>>> import numpy as np
>>> np.set_printoptions(precision=1, suppress=True, linewidth=200)
>>> feats = np.array([[1, 0, 0, 0], [-6, 1, 0, 0], [9, -9, 1, 0], [-1, 1, -4, 1]])
>>> Uu, sigma, vt = np.linalg.svd(feats)
>>> sigma.round(1) + 0
array([13.9,  4.1,  3.3,  0. ])
>>> np.argmax(sigma[:-1] / (sigma[1:] + 1e-6)) + 1
np.int64(3)
>>> B = Uu[:, :3] @ np.diag(sigma[:3]) @ vt[:3]
>>> round(float(np.abs(feats - B).max()), 1)
0.0
>>> def softmax(z):
...     e = np.exp(z - z.max(axis=-1, keepdims=True))
...     return e / e.sum(axis=-1, keepdims=True)
... 
>>> np.round(softmax(feats[2]), 1) + 0
array([1., 0., 0., 0.])
>>> np.round(softmax(10 * feats[2]), 1) + 0
array([1., 0., 0., 0.])
>>> S = feats @ feats.T / np.sqrt(4)
>>> softmax(S).round(6).argmax(axis=1)
array([2, 1, 2, 3])
>>> np.round(softmax(S + np.triu(np.full(S.shape, -np.inf), 1)), 1) + 0
array([[1., 0., 0., 0.],
       [0., 1., 0., 0.],
       [0., 0., 1., 0.],
       [0., 0., 0., 1.]])
>>> np.round(softmax(S), 1) + 0
array([[0., 0., 1., 0.],
       [0., 1., 0., 0.],
       [0., 0., 1., 0.],
       [0., 0., 0., 1.]])
>>> np.round(softmax(S)[2] @ feats, 1) + 0
array([ 9., -9.,  1.,  0.])
>>> np.linalg.matrix_rank(feats - feats[0, 0] * np.eye(4))
np.int64(3)
>>> np.linalg.matrix_power(feats - np.diag(np.diag(feats)), 4)
array([[0, 0, 0, 0],
       [0, 0, 0, 0],
       [0, 0, 0, 0],
       [0, 0, 0, 0]])
>>> round(np.linalg.det(feats[::-1]), 1)
np.float64(1.0)
>>> np.kron(np.eye(2, dtype=int), feats)
array([[ 1,  0,  0,  0,  0,  0,  0,  0],
       [-6,  1,  0,  0,  0,  0,  0,  0],
       [ 9, -9,  1,  0,  0,  0,  0,  0],
       [-1,  1, -4,  1,  0,  0,  0,  0],
       [ 0,  0,  0,  0,  1,  0,  0,  0],
       [ 0,  0,  0,  0, -6,  1,  0,  0],
       [ 0,  0,  0,  0,  9, -9,  1,  0],
       [ 0,  0,  0,  0, -1,  1, -4,  1]])
>>> np.round(np.linalg.det(2 * feats), 1), round(float(np.linalg.det(feats)), 1)
(np.float64(16.0), 1.0)
